% ipython --no-banner

In [1]: import numpy as np

In [2]: import numpy.linalg as la

In [3]: np.set_printoptions(precision=2, suppress=True, linewidth=120)

In [4]: rnd = lambda a: np.round(a, 2) + 0

In [5]: X = np.load("data.npy")

In [6]: print(X)
[[ -1.58   1.13 -12.25   0.84   3.6    7.94   8.09  -7.55]
 [ -0.27  -0.34   2.04  -0.04  -1.13  -1.11  -0.94   0.45]
 [  2.02  -0.31  11.83  -0.61  -3.73  -8.49  -7.9    7.64]
 [ -0.05   0.32  -1.76   0.28   0.43   0.91   1.47  -1.52]
 [ -2.25   0.33  -9.84   1.06   2.96   6.68   7.    -5.79]
 [  0.86  -0.37   7.    -0.63  -2.1   -4.69  -4.85   4.18]
 [  0.47  -0.01   1.69  -0.63  -0.99  -0.75  -1.39   1.24]
 [  0.9   -0.55   7.06  -0.31  -2.29  -4.76  -5.09   4.02]
 [  2.23  -0.46  10.01  -0.32  -3.26  -6.47  -7.16   5.78]
 [  1.03   0.32   4.79  -0.71  -1.23  -3.43  -4.     3.22]
 [ -1.     0.52  -4.94  -0.01   1.44   3.42   3.53  -3.58]
 [  1.16  -0.23   5.05  -0.36  -1.42  -3.35  -3.25   3.31]
 [ -0.37   0.32  -3.3   -0.02   1.     1.72   1.76  -1.92]
 [ -2.78   1.46 -13.41   0.58   3.97   9.16   9.85  -8.57]
 [  3.38  -1.3   15.32  -0.78  -4.29 -10.43 -10.98   9.41]]

In [7]: T = np.stack([X, -3 * X, X[::-1]])

In [8]: print(T.shape)
(3, 15, 8)

In [9]: feats = np.loadtxt("x.csv", delimiter=",")

In [10]: print(feats)
[[ 3. -4.  0.  1.  4.]
 [-3. -1.  5.  5. -5.]
 [-2.  2. -4. -3. -3.]
 [-2.  2. -4. -3. -3.]
 [ 1. -1.  1. -5.  2.]
 [-4. -4.  4.  2.  4.]
 [-5. -1. -2. -5. -2.]
 [ 3. -5. -2. -2.  0.]]

In [11]: hat = feats @ la.solve(feats.T @ feats, feats.T)

In [12]: print(la.matrix_rank(np.eye(8) - hat))
3

In [13]: print(rnd(hat @ feats[:, 4]))
[ 4. -5. -3. -3.  2.  4. -2.  0.]

In [14]: out = np.c_[feats[:, :3] @ np.array([[2, 2, 0], [2, 1, 2], [1, 1, 0]]), np.array([-1, 0, -1, 1, -2, 0, -2, -1])]

In [15]: print(out)
[[ -2.   2.  -8.  -1.]
 [ -3.  -2.  -2.   0.]
 [ -4.  -6.   4.  -1.]
 [ -4.  -6.   4.   1.]
 [  1.   2.  -2.  -2.]
 [-12.  -8.  -8.   0.]
 [-14. -13.  -2.  -2.]
 [ -6.  -1. -10.  -1.]]

In [16]: print(rnd(la.norm(out - feats @ la.lstsq(feats, out)[0], axis=0)))
[0.   0.   0.   1.79]

In [17]: print(rnd(la.lstsq(feats, out[:, 0])[0]))
[2. 2. 1. 0. 0.]

In [18]: W = np.array([[-1, 2, 2, -1, 2],
    ...:     [0, -1, 0, -1, -1],
    ...:     [2, 1, 2, -2, 1],
    ...:     [-1, 0, 0, 1, 0],
    ...:     [-1, 1, -2, -2, -2]])

In [19]: c = np.array([2, 1, 0, 0, 2])

In [20]: H = np.maximum(feats @ W + c, 0)

In [21]: print(H)
[[ 0. 15.  0.  0.  4.]
 [15.  0. 14.  9. 12.]
 [ 2.  0.  0. 11.  0.]
 [ 2.  0.  0. 11.  0.]
 [ 6.  7.  0.  0.  2.]
 [ 8.  5.  0.  0.  0.]
 [10.  0.  0.  9.  0.]
 [ 0. 10.  2.  4. 11.]]

In [22]: print((H > 0).astype(int))
[[0 1 0 0 1]
 [1 0 1 1 1]
 [1 0 0 1 0]
 [1 0 0 1 0]
 [1 1 0 0 1]
 [1 1 0 0 0]
 [1 0 0 1 0]
 [0 1 1 1 1]]

In [23]: basis = np.array([[-2, 4, 5], [3, -1, -4], [0, -5, -1], [-4, 2, 0], [4, -1, -3]])

In [24]: print(H @ basis)
[[ 61. -19. -72.]
 [-18.  -4.  25.]
 [-48.  30.  10.]
 [-48.  30.  10.]
 [ 17.  15.  -4.]
 [ -1.  27.  20.]
 [-56.  58.  50.]
 [ 58. -23. -75.]]

In [25]: print(W @ basis)
[[ 20 -20 -21]
 [ -3   0   7]
 [ 11  -8   1]
 [ -2  -2  -5]
 [  5   3  -1]]

In [26]: K = np.load("run4.npy")

In [27]: print(K)
[[-1.18 -5.18 -5.91  3.25  6.07]
 [-6.43 -2.96 -5.73  8.29  6.15]
 [ 0.24  0.13 -1.23  4.7   5.83]
 [-2.29  4.47 -2.29 -5.67 -7.27]
 [ 3.77 -0.39 -2.84 -2.57  1.8 ]
 [-8.68  0.71 -2.33 10.03  4.53]
 [-0.57  4.83  2.06 -1.51 -2.54]
 [ 2.83  3.95 -0.08 -2.87 -1.13]
 [-6.56 -0.25 -5.73  6.41  3.09]
 [-1.38 -4.98 -5.93  5.07  7.5 ]
 [-3.78 -7.11 -6.29  8.28  9.82]
 [ 1.8   4.83 -0.04 -4.38 -3.58]
 [-1.18  4.89  1.4   1.32 -0.4 ]
 [ 4.59 -2.02 -3.99 -4.99  0.91]
 [ 1.09  3.07  2.72  4.47  4.8 ]
 [ 3.13 -5.07 -4.05  3.7   9.25]
 [-5.43 -0.15 -3.68  2.37  0.12]
 [-3.92 -0.51 -6.06  4.36  3.09]
 [-2.39  3.11 -3.82 -1.56 -2.97]
 [ 3.25  4.37  0.58 -4.59 -2.61]
 [-4.88  1.95 -0.44 -1.14 -3.68]
 [ 2.43 -5.1  -6.28  3.39  8.53]
 [ 7.05 -0.98 -0.77 -4.69  2.31]
 [ 2.69  6.72  3.69 -2.68 -2.34]
 [-1.81  1.44 -1.42  2.22  1.62]
 [-1.55 -3.02 -2.9   3.89  5.39]
 [ 2.14  2.32 -2.78 -6.85 -4.42]
 [-4.62  0.93 -5.74 -5.45 -6.94]
 [ 3.17  1.54 -1.26 -2.68  0.4 ]
 [-3.39 -0.54 -3.    5.65  4.61]
 [-1.27 -1.31 -4.05  1.71  2.8 ]
 [ 2.91 -1.32 -4.64 -2.59  1.65]
 [ 9.06 -2.73 -5.64 -7.73  1.69]
 [ 1.36 -1.08 -2.92 -3.55 -0.35]
 [ 2.63  3.11  3.41 -0.78  1.03]
 [-0.8  -1.87 -0.48  2.79  4.35]]

In [28]: q, V = la.qr(K[:, :1])[0], la.qr(K[:, 1:])[0]

In [29]: sv = la.svd(q.T @ V, compute_uv=False)

In [30]: print(rnd(sv))
[0.98]

In [31]: G = K.T @ K

In [32]: print(rnd(la.svd(K, compute_uv=False) ** 2))
[1763.49  690.04  401.55  140.6     5.03]

In [33]: print(la.matrix_rank(G))
5

In [34]: arr = np.loadtxt("a.csv", delimiter=",")

In [35]: print(arr)
[[3. 3. 3. 5. 5. 3. 3.]
 [2. 2. 2. 4. 4. 2. 2.]
 [3. 3. 3. 5. 5. 3. 3.]]

In [36]: # null space of dimension 5

In [37]: r0 = np.array([1, -2])

In [38]: print(np.convolve(arr[1], r0))
[ 2. -2. -2.  0. -4. -6. -2. -4.]

In [39]: print(np.polyval(r0, arr[1]))
[0. 0. 0. 2. 2. 0. 0.]

In [40]: print(np.correlate(arr[1], arr[0], "full"))
[ 6. 12. 22. 38. 50. 60. 70. 60. 50. 40. 24. 12.  6.]

In [41]: mat = np.loadtxt("sample19.csv", delimiter=",")

In [42]: print(mat)
[[ 1.  1. -1. -1. -1. -1.  1.  1.]
 [ 1. -1. -1.  1.  1. -1. -1.  1.]
 [ 1. -1. -1.  1. -1.  1.  1. -1.]]

In [43]: T = np.stack([mat, -2 * mat, mat[::-1]])

In [44]: print(rnd(la.norm(T, axis=(1, 2))))
[4.9 9.8 4.9]

In [45]: print(T.sum(axis=0))
[[ 0. -2.  0.  2.  0.  2.  0. -2.]
 [ 0.  0.  0.  0.  0.  0.  0.  0.]
 [ 0.  2.  0. -2.  0. -2.  0.  2.]]

In [46]: print(T.shape)
(3, 3, 8)

In [47]: t = np.radians(72)

In [48]: R = np.eye(8)

In [49]: R[1, 1] = R[6, 6] = np.cos(t)

In [50]: R[1, 6], R[6, 1] = -np.sin(t), np.sin(t)

In [51]: print(rnd(R))
[[ 1.    0.    0.    0.    0.    0.    0.    0.  ]
 [ 0.    0.31  0.    0.    0.    0.   -0.95  0.  ]
 [ 0.    0.    1.    0.    0.    0.    0.    0.  ]
 [ 0.    0.    0.    1.    0.    0.    0.    0.  ]
 [ 0.    0.    0.    0.    1.    0.    0.    0.  ]
 [ 0.    0.    0.    0.    0.    1.    0.    0.  ]
 [ 0.    0.95  0.    0.    0.    0.    0.31  0.  ]
 [ 0.    0.    0.    0.    0.    0.    0.    1.  ]]

In [52]: out = mat @ R.T

In [53]: print(rnd(out))
[[ 1.   -0.64 -1.   -1.   -1.   -1.    1.26  1.  ]
 [ 1.    0.64 -1.    1.    1.   -1.   -1.26  1.  ]
 [ 1.   -1.26 -1.    1.   -1.    1.   -0.64 -1.  ]]

In [54]: print(rnd(la.svd(mat, compute_uv=False)), rnd(la.svd(out, compute_uv=False)))
[2.83 2.83 2.83] [2.83 2.83 2.83]

In [55]: left, sv, vt = la.svd(arr)

In [56]: V = vt[:(sv > 1e-8).sum()]

In [57]: rng = np.random.default_rng(49)

In [58]: vec = arr[1] + 4 * arr[2] + rng.integers(2) * np.eye(7)[3]

In [59]: print(vec)
[14. 14. 14. 24. 24. 14. 14.]

In [60]: print(rnd(np.diag(V.T @ V)))
[0.2 0.2 0.2 0.5 0.5 0.2 0.2]

In [61]: print(rnd(la.norm(vec - V.T @ V @ vec)))
0.0

In [62]: print(mat.reshape(2, -1))
[[ 1.  1. -1. -1. -1. -1.  1.  1.  1. -1. -1.  1.]
 [ 1. -1. -1.  1.  1. -1. -1.  1. -1.  1.  1. -1.]]

In [63]: print(mat.reshape(-1, 2))
[[ 1.  1.]
 [-1. -1.]
 [-1. -1.]
 [ 1.  1.]
 [ 1. -1.]
 [-1.  1.]
 [ 1. -1.]
 [-1.  1.]
 [ 1. -1.]
 [-1.  1.]
 [-1.  1.]
 [ 1. -1.]]

In [64]: T = mat.reshape(3, 2, -1)

In [65]: print(T.transpose(1, 0, 2))
[[[ 1.  1. -1. -1.]
  [ 1. -1. -1.  1.]
  [ 1. -1. -1.  1.]]

 [[-1. -1.  1.  1.]
  [ 1. -1. -1.  1.]
  [-1.  1.  1. -1.]]]

In [66]: print(T[:, 0])
[[ 1.  1. -1. -1.]
 [ 1. -1. -1.  1.]
 [ 1. -1. -1.  1.]]

In [67]: print(np.swapaxes(T, 1, 2)[0])
[[ 1. -1.]
 [ 1. -1.]
 [-1.  1.]
 [-1.  1.]]

In [68]: G = mat.T @ mat

In [69]: print(rnd(la.svd(mat, compute_uv=False) ** 2))
[8. 8. 8.]

In [70]: out = np.array([[1, -1, -3, -3, 2, -1, 2],
    ...:     [1, -1, -1, 2, 2, -2, -2],
    ...:     [-1, -2, 1, 1, -1, 2, 3],
    ...:     [-3, 3, 1, 2, 3, -2, 1],
    ...:     [1, 1, 3, 1, 0, 1, 0],
    ...:     [-3, 2, 3, -2, -3, 3, -2],
    ...:     [-3, 1, 2, 1, -2, -2, -1]])

In [71]: basis = np.array([[0]])

In [72]: F = np.block([[out, np.array([[0], [-1], [-1], [-2], [-2], [-1], [-2]])], [np.zeros((1, 7)), basis]])

In [73]: print(F)
[[ 1. -1. -3. -3.  2. -1.  2.  0.]
 [ 1. -1. -1.  2.  2. -2. -2. -1.]
 [-1. -2.  1.  1. -1.  2.  3. -1.]
 [-3.  3.  1.  2.  3. -2.  1. -2.]
 [ 1.  1.  3.  1.  0.  1.  0. -2.]
 [-3.  2.  3. -2. -3.  3. -2. -1.]
 [-3.  1.  2.  1. -2. -2. -1. -2.]
 [ 0.  0.  0.  0.  0.  0.  0.  0.]]

In [74]: t = np.radians(90)

In [75]: R = np.eye(8)

In [76]: R[2, 2] = R[6, 6] = np.cos(t)

In [77]: R[2, 6], R[6, 2] = -np.sin(t), np.sin(t)

In [78]: print(rnd(R))
[[ 1.  0.  0.  0.  0.  0.  0.  0.]
 [ 0.  1.  0.  0.  0.  0.  0.  0.]
 [ 0.  0.  0.  0.  0.  0. -1.  0.]
 [ 0.  0.  0.  1.  0.  0.  0.  0.]
 [ 0.  0.  0.  0.  1.  0.  0.  0.]
 [ 0.  0.  0.  0.  0.  1.  0.  0.]
 [ 0.  0.  1.  0.  0.  0.  0.  0.]
 [ 0.  0.  0.  0.  0.  0.  0.  1.]]

In [79]: out = F @ R.T

In [80]: print(np.allclose(la.norm(F, axis=1), la.norm(out, axis=1)))
True

In [81]: print(rnd(out))
[[ 1. -1. -2. -3.  2. -1. -3.  0.]
 [ 1. -1.  2.  2.  2. -2. -1. -1.]
 [-1. -2. -3.  1. -1.  2.  1. -1.]
 [-3.  3. -1.  2.  3. -2.  1. -2.]
 [ 1.  1.  0.  1.  0.  1.  3. -2.]
 [-3.  2.  2. -2. -3.  3.  3. -1.]
 [-3.  1.  1.  1. -2. -2.  2. -2.]
 [ 0.  0.  0.  0.  0.  0.  0.  0.]]

In [82]: print(rnd(la.det(R)), np.trace(R))
1.0 6.0

In [83]: print(rnd(la.svd(F, compute_uv=False)), rnd(la.svd(out, compute_uv=False)))
[9.3  7.31 4.92 4.61 3.44 2.36 1.79 0.  ] [9.3  7.31 4.92 4.61 3.44 2.36 1.79 0.  ]

In [84]: print(np.abs(out - F).max(axis=0))
[0. 0. 4. 0. 0. 0. 5. 0.]

In [85]: print(np.argsort(-la.norm(F, axis=0).round(6), kind="stable")[:3])
[2 0 4]

In [86]: print([round(float(x), 2) for x in la.svd(F, compute_uv=False)[:3]])
[9.3, 7.31, 4.92]

In [87]: print(np.allclose(F, F.T))
False

In [88]: print((F - F.T) / 2)
[[ 0.  -1.  -1.   0.   0.5  1.   2.5  0. ]
 [ 1.   0.   0.5 -0.5  0.5 -2.  -1.5 -0.5]
 [ 1.  -0.5  0.   0.  -2.  -0.5  0.5 -0.5]
 [ 0.   0.5  0.   0.   1.   0.   0.  -1. ]
 [-0.5 -0.5  2.  -1.   0.   2.   1.  -1. ]
 [-1.   2.   0.5  0.  -2.   0.   0.  -0.5]
 [-2.5  1.5 -0.5  0.  -1.   0.   0.  -1. ]
 [ 0.   0.5  0.5  1.   1.   0.5  1.   0. ]]

In [89]: F.inv()
AttributeError: 'numpy.ndarray' object has no attribute 'inv'


In [90]: print(rnd(la.matrix_power(F, 2)))
[[ 11.  -1.  -1.  -8.  -7.  -4.  -8.   3.]
 [  9.   4.  -5.   2.  17.  -5.   9.   0.]
 [-23.  10.  16.   0. -16.   4.  -1.  -7.]
 [ -1.   4.  14.  28.   9. -10.  -4. -14.]
 [ -7.  -3.   3.   2.   1.   4.   8.  -7.]
 [ -4. -10.   4.   1. -16.  19.  -7.   6.]
 [  0.  -6.  -3.  16.   5.  -3.   4.   3.]
 [  0.   0.   0.   0.   0.   0.   0.   0.]]

In [91]: print(rnd(np.sort(np.abs(la.eigvals(F)))))
[0.   2.06 2.8  2.8  4.43 4.43 4.65 6.09]

In [92]: la.determinant(F)
AttributeError: module 'numpy.linalg' has no attribute 'determinant'


In [93]: basis = np.array([[0, 0, 3], [2, 3, 1], [2, 0, 2]])

In [94]: A = (rng.random((34, 3)) < 0.25) @ basis

In [95]: print(A)
[[0 0 0]
 [2 3 1]
 [2 0 2]
 [0 0 0]
 [0 0 0]
 [2 3 4]
 [0 0 3]
 [2 3 4]
 [0 0 0]
 [4 3 3]
 [4 3 3]
 [0 0 0]
 [0 0 0]
 [0 0 0]
 [2 3 1]
 [0 0 0]
 [0 0 3]
 [2 0 2]
 [2 3 1]
 [0 0 0]
 [2 3 1]
 [2 3 4]
 [0 0 3]
 [0 0 3]
 [2 0 2]
 [0 0 3]
 [0 0 0]
 [2 0 2]
 [0 0 0]
 [0 0 3]
 [2 0 2]
 [4 3 3]
 [2 3 1]
 [0 0 3]]

In [96]: # row 3 repeats row 0

In [97]: vec = np.array([-2, -2, -1])

In [98]: h1 = np.maximum(A @ vec, 0)

In [99]: print(A.T @ h1)
[0 0 0]

In [100]: print(np.flatnonzero(h1 > 1e-9))
[]

In [101]: print(np.maximum(A @ vec, 0) - np.maximum(-A @ vec, 0))
[  0 -11  -6   0   0 -14  -3 -14   0 -17 -17   0   0   0 -11   0  -3  -6 -11   0 -11 -14  -3  -3  -6  -3   0  -6   0
  -3  -6 -17 -11  -3]
